$ python3 -q
>>> import numpy as np
>>> import numpy.linalg as la
>>> np.set_printoptions(precision=2, suppress=True, linewidth=120)
>>> W0 = np.array([[2, 2, 2, 2, 1, 2, 2],
...     [1, 2, 0, 0, 1, 0, 0],
...     [2, 1, 2, 1, 2, 2, 2],
...     [0, 0, 2, 0, 1, 0, 0],
...     [0, 0, 2, 2, 1, 0, 0],
...     [4, 6, 2, 2, 3, 2, 2]])
>>> W0
array([[2, 2, 2, 2, 1, 2, 2],
       [1, 2, 0, 0, 1, 0, 0],
       [2, 1, 2, 1, 2, 2, 2],
       [0, 0, 2, 0, 1, 0, 0],
       [0, 0, 2, 2, 1, 0, 0],
       [4, 6, 2, 2, 3, 2, 2]])
>>> # columns 5 and 6 are equal
>>> r = la.matrix_rank(W0)
>>> r
np.int64(5)
>>> N = la.svd(W0)[2][r:].T
>>> N.shape
(7, 2)
>>> np.round(W0 @ N, 2) + 0
array([[0., 0.],
       [0., 0.],
       [0., 0.],
       [0., 0.],
       [0., 0.],
       [0., 0.]])
>>> np.round(N @ N.T, 2) + 0
array([[ 0.68, -0.23,  0.11,  0.  , -0.23, -0.23, -0.23],
       [-0.23,  0.08, -0.04,  0.  ,  0.08,  0.08,  0.08],
       [ 0.11, -0.04,  0.02,  0.  , -0.04, -0.04, -0.04],
       [ 0.  ,  0.  ,  0.  ,  0.  ,  0.  ,  0.  ,  0.  ],
       [-0.23,  0.08, -0.04,  0.  ,  0.08,  0.08,  0.08],
       [-0.23,  0.08, -0.04,  0.  ,  0.08,  0.58, -0.42],
       [-0.23,  0.08, -0.04,  0.  ,  0.08, -0.42,  0.58]])
>>> np.allclose(W0 @ N, 0)
True
>>> [int(la.matrix_rank(W0[:, :j + 1])) for j in range(7)]
[1, 2, 3, 4, 5, 5, 5]
>>> Uu, sigma, Vt = la.svd(W0)
>>> np.argmax(sigma[:-1] / (sigma[1:] + 1e-6)) + 1
np.int64(5)
>>> Y = Uu[:, :5] @ np.diag(sigma[:5]) @ Vt[:5]
>>> round(la.norm(W0 - Y) / la.norm(W0), 2)
np.float64(0.0)
>>> Y.round(2) + 0
array([[2., 2., 2., 2., 1., 2., 2.],
       [1., 2., 0., 0., 1., 0., 0.],
       [2., 1., 2., 1., 2., 2., 2.],
       [0., 0., 2., 0., 1., 0., 0.],
       [0., 0., 2., 2., 1., 0., 0.],
       [4., 6., 2., 2., 3., 2., 2.]])
>>> la.matrix_rank(W0, rtol=0.05)
np.int64(5)
>>> round(la.norm(W0 - Y, 2), 2), round(float(sigma[5]), 2)
(np.float64(0.0), 0.0)
>>> J = np.load("case9.npy")
>>> J
array([[ 18,  17,  16, -20,  11,   6,   0,  12,  11],
       [ -2,  -8,  -8,   8,  -7,  -1,   7,  -4,  -6],
       [  3,   4,   8,  -6,   5,  -5,   7,   3,  -8],
       [ -7,  -2,   2,  -7,  -3,  -1,   3,   0,   2],
       [ 12,   9,   6, -14,  11, -11,  14,  -3,  -3],
       [  0,   0,   0,   0,   0,   0,   0,   0,   0],
       [  0,   0,   0,   0,   0,   0,   0,   0,   0],
       [  2,   3,   0, -15,   3,  -7,  10,  -6,   7],
       [  0,   4,   2,  -2,   0,  -9,  -5,   9,  -4],
       [ -1,   2,  10,  -1,   2,  -8,  -4,   8,  -2],
       [ 12,   2,  15, -12,  14,  -1,   1,  14,  -6],
       [ 14,  10,   1, -15,  -2,   3,   1,   2,   9],
       [ -3,   4,   2, -14,   0,  -7,   9,   4,  -8],
       [  9,  -5,  24, -11,  10,  -7,  11,   5, -12],
       [ -5,   3,   1,  -7,   3,   6,  -6,   8,  10],
       [  6,   9,   0, -22,   6, -13,  16,  -2,  -3],
       [ -3,   8,   4, -16,   0, -16,   4,  13, -12],
       [  5,   2,  -6,   1,  -9,  15,  -8,  12,   6]])
>>> # rows 5 and 6 are equal
>>> Uu, sigma, Vt = la.svd(W0)
>>> vecs = Vt[:(sigma > 1e-8).sum()]
>>> rng = np.random.default_rng(4761)
>>> x = W0[3] + 2 * W0[2] + rng.integers(2) * np.eye(7)[5]
>>> x
array([4., 2., 6., 2., 5., 4., 4.])
>>> np.round(vecs.T @ vecs, 2) + 0
array([[ 0.32,  0.23, -0.11,  0.  ,  0.23,  0.23,  0.23],
       [ 0.23,  0.92,  0.04,  0.  , -0.08, -0.08, -0.08],
       [-0.11,  0.04,  0.98,  0.  ,  0.04,  0.04,  0.04],
       [ 0.  ,  0.  ,  0.  ,  1.  ,  0.  ,  0.  ,  0.  ],
       [ 0.23, -0.08,  0.04,  0.  ,  0.92, -0.08, -0.08],
       [ 0.23, -0.08,  0.04,  0.  , -0.08,  0.42,  0.42],
       [ 0.23, -0.08,  0.04,  0.  , -0.08,  0.42,  0.42]])
>>> la.matrix_rank(np.vstack([W0, x]))
np.int64(5)
>>> cent = J[[2, 3]].astype(float)
>>> for _ in range(3):
...     lab = la.norm(J[:, None] - cent, axis=-1).argmin(axis=1)
...     cent = np.array([J[lab == j].mean(axis=0) for j in range(2)])
... 
>>> lab
array([0, 1, 0, 1, 0, 1, 1, 1, 1, 1, 0, 1, 0, 0, 1, 0, 0, 1])
>>> cent[1] - cent[0]
array([-6.15, -4.6 , -9.18, 10.57, -8.43,  6.55, -7.95, -2.85,  7.33])
>>> np.bincount(lab)
array([ 8, 10])
>>> np.abs(cent[1] - cent[0]).argmax()
np.int64(3)
>>> Ac = (J - J.mean(axis=0)) / J.std(axis=0)
>>> np.argwhere(np.abs(Ac) > 2)
array([[ 0,  0],
       [ 0,  1],
       [ 1,  1],
       [ 1,  3],
       [13,  2],
       [17,  5]])
>>> Ac.std(axis=0)
array([1., 1., 1., 1., 1., 1., 1., 1., 1.])
>>> beta = la.lstsq(np.delete(Ac, 7, axis=1), Ac[:, 7])[0]
>>> beta
array([ 0.01,  0.13,  0.04, -0.68,  0.08,  0.42, -1.12, -0.89])
>>> np.round(1 - np.var(Ac[:, 7] - np.delete(Ac, 7, axis=1) @ beta), 2)
np.float64(0.94)
>>> x = np.array([1, 0, 0, 2, 0, 2, 0, 2, 1])
>>> target = J @ x
>>> np.round(la.solve(J.T @ J, J.T @ target), 2) + 0
array([1., 0., 0., 2., 0., 2., 0., 2., 1.])
>>> np.round(la.pinv(J) @ J, 2) + 0
array([[1., 0., 0., 0., 0., 0., 0., 0., 0.],
       [0., 1., 0., 0., 0., 0., 0., 0., 0.],
       [0., 0., 1., 0., 0., 0., 0., 0., 0.],
       [0., 0., 0., 1., 0., 0., 0., 0., 0.],
       [0., 0., 0., 0., 1., 0., 0., 0., 0.],
       [0., 0., 0., 0., 0., 1., 0., 0., 0.],
       [0., 0., 0., 0., 0., 0., 1., 0., 0.],
       [0., 0., 0., 0., 0., 0., 0., 1., 0.],
       [0., 0., 0., 0., 0., 0., 0., 0., 1.]])
>>> target = target + 0.05 * rng.normal(size=18)
>>> target
array([ 25.04,  -1.98, -21.09, -21.01, -47.  ,   0.03,   0.01, -46.99,  -8.05,  -4.99,   8.03,   3.05, -44.98, -29.  ,
        18.91, -71.01, -52.94,  66.97])
>>> beta, *_ = la.lstsq(J, target)
>>> [round(float(la.norm(la.solve(J.T @ J + lam * np.eye(9), J.T @ target))), 2) for lam in (0, 1, 10, 100)]
[3.74, 3.69, 3.45, 3.0]
>>> beta.round(2) + 0
array([ 1.  ,  0.  ,  0.  ,  2.  ,  0.  ,  2.  , -0.01,  1.99,  1.  ])
>>> beta.round()
array([ 1., -0.,  0.,  2., -0.,  2., -0.,  2.,  1.])
>>> round(float(la.norm(target - J @ beta)), 2)
0.15
>>> Ac = J - J.mean(axis=0)
>>> Uu, sigma, Vt = la.svd(Ac, full_matrices=False)
>>> (np.sign(Uu[:, 0]) == np.sign(Uu[0, 0])).astype(int)
array([1, 0, 1, 0, 1, 0, 0, 1, 0, 0, 1, 1, 1, 1, 0, 1, 1, 0])
>>> Vt[0] * np.sign(Vt[0, np.abs(Vt[0]).argmax()])
array([-0.33, -0.23, -0.44,  0.52, -0.4 ,  0.3 , -0.31, -0.04,  0.15])
>>> la.matrix_rank(Ac)
np.int64(9)
>>> round(float((sigma ** 2).sum() ** 2 / (sigma ** 4).sum()), 2)
3.83
>>> F = np.array([[0, 2, 1, 3], [3, 0, 2, 1], [1, 3, 0, 2], [2, 1, 3, 0]])
>>> d = la.norm(J[:, None] - J[None], axis=-1)
>>> (d + 1e9 * np.eye(18)).round(6).argmin(axis=1)
array([11,  5, 12,  5, 15,  6,  5, 15,  9,  8, 13,  7,  2, 10,  3,  4, 12, 14])
>>> mat = np.loadtxt("block11.csv", delimiter=",")
>>> mat
array([[  3.,   2.,   1.,  -2.,   2.,   3.,  -1.],
       [  0.,  -1.,   1.,  -1.,  -1.,   3.,   0.],
       [ -2.,   2.,   2.,  -2.,   2.,   0.,  -1.],
       [ -1.,   4.,   1.,   0.,   1.,   2.,  -2.],
       [ -1.,   1.,   2.,   3.,   1.,   5.,  -4.],
       [  1.,  -1.,   4.,   1.,   1.,   4.,  -7.],
       [  4.,   2.,   4.,   4.,  -1.,   2.,  -9.],
       [  2.,   4.,   1.,   3.,  -2.,   2.,  -7.],
       [  0.,   1.,   4.,   1.,  -5.,   3., -10.],
       [  3.,   2.,   1.,   4.,  -4.,   0.,  -8.],
       [  2.,   1.,   2.,   6.,  -3.,   2., -11.],
       [  4.,   2.,   0.,   5.,  -2.,   0., -13.],
       [  3.,   0.,   1.,   6.,   0.,  -3., -10.],
       [  2.,  -3.,   2.,   5.,  -2.,  -1.,  -8.],
       [  4.,  -4.,   5.,   5.,   1.,  -1.,  -6.],
       [  4.,  -3.,   4.,   7.,   3.,   0.,  -7.],
       [  5.,  -5.,   1.,   7.,   3.,   3.,  -7.],
       [  5.,  -3.,   3.,   4.,   6.,   4.,  -7.],
       [  5.,  -1.,   4.,   2.,   4.,   4.,  -4.],
       [  5.,  -1.,   6.,   4.,   6.,   1.,  -7.],
       [  3.,   1.,   6.,   2.,   7.,   2., -10.],
       [  3.,   1.,   9.,   0.,   7.,   2., -12.],
       [  6.,   2.,   6.,  -1.,  10.,   4., -13.],
       [  9.,   2.,   6.,  -1.,   8.,   2., -11.],
       [ 11.,   2.,   3.,  -3.,  10.,   5., -14.],
       [ 11.,   0.,   3.,  -4.,  10.,   4., -13.],
       [  9.,   2.,   5.,  -3.,  13.,   3., -10.],
       [ 10.,   1.,   2.,   0.,  10.,   4., -13.],
       [  8.,   4.,   3.,  -3.,   8.,   2., -13.],
       [  9.,   3.,   6.,  -1.,   9.,   4., -11.],
       [ 11.,   4.,   4.,  -1.,   8.,   1., -14.],
       [ 14.,   6.,   5.,  -3.,   7.,   1., -11.],
       [ 15.,   6.,   7.,  -2.,   8.,   3.,  -9.],
       [ 12.,   4.,   9.,  -5.,   6.,   2., -11.],
       [ 11.,   5.,  12.,  -7.,   9.,   4., -10.],
       [ 10.,   5.,  14., -10.,   9.,   2.,  -9.]])
>>> x = np.array([3, 3, 0, 0, 3, 0, 3])
>>> target = mat @ x
>>> beta, lr = np.zeros(7), 1 / la.norm(mat, 2) ** 2
>>> for i in range(8):
...     beta -= lr * mat.T @ (mat @ beta - target)
...     if i % 2 == 0: print(i, round(la.norm(mat @ beta - target), 2))
... 
0 111.67
2 87.12
4 69.89
6 57.94
>>> beta
array([ 1.35,  0.78,  0.35, -1.65,  1.7 ,  0.11,  0.84])
>>> Ac = mat - mat.mean(axis=0)
>>> vecs = la.svd(Ac)[2][:1]
>>> Y = Ac - Ac @ vecs.T @ vecs
>>> Y.std(axis=0)
array([1.93, 2.23, 2.27, 2.5 , 2.09, 1.68, 2.97])
>>> np.diag(vecs.T @ vecs)
array([0.28, 0.04, 0.08, 0.17, 0.33, 0.01, 0.09])
>>> round(la.norm(Y) / la.norm(Ac), 2)
np.float64(0.63)
>>> la.norm(Y, axis=1).round(6).argmax()
np.int64(35)
>>> Y = np.array([[-5, 2], [1, -2]])
>>> cent = np.array([[4, -5], [2, 3]])
>>> K = np.kron(Y, cent)
>>> K
array([[-20,  25,   8, -10],
       [-10, -15,   4,   6],
       [  4,  -5,  -8,  10],
       [  2,   3,  -4,  -6]])
>>> r0, g = K[1], K[0]
>>> r0 @ r0
np.int64(377)
>>> pr = (r0 @ g) / (r0 @ r0) * r0
>>> (g - pr) @ r0
np.float64(0.0)
>>> pr
array([ 5.38,  8.08, -2.15, -3.23])
>>> np.round(la.det(K), 2)
np.float64(30976.0)
>>> round(np.abs(la.eigvals(K)).max(), 2)
np.float64(26.09)
>>> (K - K.T) / 2
array([[  0. ,  17.5,   2. ,  -6. ],
       [-17.5,   0. ,   4.5,   1.5],
       [ -2. ,  -4.5,   0. ,   7. ],
       [  6. ,  -1.5,  -7. ,   0. ]])
>>> np.trace(K)
np.int64(-49)
>>> (K + K.T) / 2
array([[-20. ,   7.5,   6. ,  -4. ],
       [  7.5, -15. ,  -0.5,   4.5],
       [  6. ,  -0.5,  -8. ,   3. ],
       [ -4. ,   4.5,   3. ,  -6. ]])
>>> x = np.array([4, 5, 0, 2])
>>> target = K @ x
>>> target
array([  25, -103,   11,   11])
>>> np.round(la.solve(K.T, K[2]), 2) + 0
array([0., 0., 1., 0.])
>>> np.round(la.solve(K, 4 * target), 2) + 0
array([16., 20.,  0.,  8.])
>>> np.round(la.solve(K, target), 2) + 0
array([4., 5., 0., 2.])
>>> la.solve(K, K[:, 3])
array([-0., -0., -0.,  1.])
>>> q, vecs = la.qr(K[:, :3])[0], la.qr(K[:, 3:])[0]
>>> sigma = la.svd(q.T @ vecs, compute_uv=False)
>>> sigma
array([0.88])
>>> (sigma > 0.9).sum()
np.int64(0)
>>> round(la.norm(q @ q.T - vecs @ vecs.T, 2), 2)
np.float64(1.0)
>>> lab = rng.permutation(4)
>>> Y = K[:, lab] * rng.choice([-1, 1], 4)
>>> Y
array([[-10, -25, -20,  -8],
       [  6,  15, -10,  -4],
       [ 10,   5,   4,   8],
       [ -6,  -3,   2,   4]])
>>> Uu, _, Vt = la.svd(K.T @ Y)
>>> np.round(Uu @ Vt, 2) + 0
array([[ 0.,  0.,  1.,  0.],
       [ 0., -1.,  0.,  0.],
       [ 0.,  0.,  0., -1.],
       [ 1.,  0.,  0.,  0.]])
>>> Y = np.array([[3, 3, -2, 2, -2, -2, -1, -3],
...     [1, -3, 0, -1, -2, 1, -3, 2],
...     [0, 2, 2, 2, -2, 0, -3, -1],
...     [-3, 2, -2, -3, 3, 3, 0, 1],
...     [1, -1, 0, 1, -2, -2, -3, -1],
...     [-3, -1, -1, 3, -3, 2, -2, 3],
...     [-3, 1, -2, 3, 0, -1, 3, 3],
...     [2, -2, -1, -2, 3, -2, -3, 0]])
>>> feats = np.triu(Y, 1)
>>> feats
array([[ 0,  3, -2,  2, -2, -2, -1, -3],
       [ 0,  0,  0, -1, -2,  1, -3,  2],
       [ 0,  0,  0,  2, -2,  0, -3, -1],
       [ 0,  0,  0,  0,  3,  3,  0,  1],
       [ 0,  0,  0,  0,  0, -2, -3, -1],
       [ 0,  0,  0,  0,  0,  0, -2,  3],
       [ 0,  0,  0,  0,  0,  0,  0,  3],
       [ 0,  0,  0,  0,  0,  0,  0,  0]])
>>> np.trace(feats)
np.int64(0)
>>> feats @ feats
array([[  0,   0,   0,  -7,   4,  13,   7,   3],
       [  0,   0,   0,   0,  -3,   1,   4,  -5],
       [  0,   0,   0,   0,   6,  10,   6,  -5],
       [  0,   0,   0,   0,   0,  -6, -15,   6],
       [  0,   0,   0,   0,   0,   0,   4, -15],
       [  0,   0,   0,   0,   0,   0,   0,  -6],
       [  0,   0,   0,   0,   0,   0,   0,   0],
       [  0,   0,   0,   0,   0,   0,   0,   0]])
>>> np.allclose(feats @ feats.T, feats.T @ feats)
False
>>> (feats + feats.T) / 2
array([[ 0. ,  1.5, -1. ,  1. , -1. , -1. , -0.5, -1.5],
       [ 1.5,  0. ,  0. , -0.5, -1. ,  0.5, -1.5,  1. ],
       [-1. ,  0. ,  0. ,  1. , -1. ,  0. , -1.5, -0.5],
       [ 1. , -0.5,  1. ,  0. ,  1.5,  1.5,  0. ,  0.5],
       [-1. , -1. , -1. ,  1.5,  0. , -1. , -1.5, -0.5],
       [-1. ,  0.5,  0. ,  1.5, -1. ,  0. , -1. ,  1.5],
       [-0.5, -1.5, -1.5,  0. , -1.5, -1. ,  0. ,  1.5],
       [-1.5,  1. , -0.5,  0.5, -0.5,  1.5,  1.5,  0. ]])
>>> Uu, sigma, Vt = la.svd(feats)
>>> vecs = Vt[:(sigma > 1e-8).sum()]
>>> x = feats[2] + -3 * feats[1] + rng.integers(2) * np.eye(8)[0]
>>> x
array([ 1.,  0.,  0.,  5.,  4., -3.,  6., -7.])
>>> np.round(la.norm(x - vecs.T @ vecs @ x), 2)
np.float64(1.0)
>>> la.matrix_rank(np.vstack([feats, x]))
np.int64(7)
>>> np.round(vecs.T @ vecs, 2) + 0
array([[ 0.  ,  0.  ,  0.  ,  0.  ,  0.  ,  0.  ,  0.  ,  0.  ],
       [ 0.  ,  0.69, -0.46,  0.  ,  0.  ,  0.  ,  0.  ,  0.  ],
       [ 0.  , -0.46,  0.31,  0.  ,  0.  ,  0.  ,  0.  ,  0.  ],
       [ 0.  ,  0.  ,  0.  ,  1.  ,  0.  ,  0.  ,  0.  ,  0.  ],
       [ 0.  ,  0.  ,  0.  ,  0.  ,  1.  ,  0.  ,  0.  ,  0.  ],
       [ 0.  ,  0.  ,  0.  ,  0.  ,  0.  ,  1.  ,  0.  ,  0.  ],
       [ 0.  ,  0.  ,  0.  ,  0.  ,  0.  ,  0.  ,  1.  ,  0.  ],
       [ 0.  ,  0.  ,  0.  ,  0.  ,  0.  ,  0.  ,  0.  ,  1.  ]])
>>> x = np.array([0, 0, 2, 1, -2, 0, 0, 1])
>>> h1 = np.maximum(feats @ x, 0)
>>> h1
array([0, 5, 5, 0, 0, 3, 3, 0])
>>> np.maximum(feats @ (3 * x), 0)
array([ 0, 15, 15,  0,  0,  9,  9,  0])
>>> np.flatnonzero(h1 > 1e-9)
array([1, 2, 5, 6])
>>> feats * (h1 > 1e-9)[:, None]
array([[ 0,  0,  0,  0,  0,  0,  0,  0],
       [ 0,  0,  0, -1, -2,  1, -3,  2],
       [ 0,  0,  0,  2, -2,  0, -3, -1],
       [ 0,  0,  0,  0,  0,  0,  0,  0],
       [ 0,  0,  0,  0,  0,  0,  0,  0],
       [ 0,  0,  0,  0,  0,  0, -2,  3],
       [ 0,  0,  0,  0,  0,  0,  0,  3],
       [ 0,  0,  0,  0,  0,  0,  0,  0]])
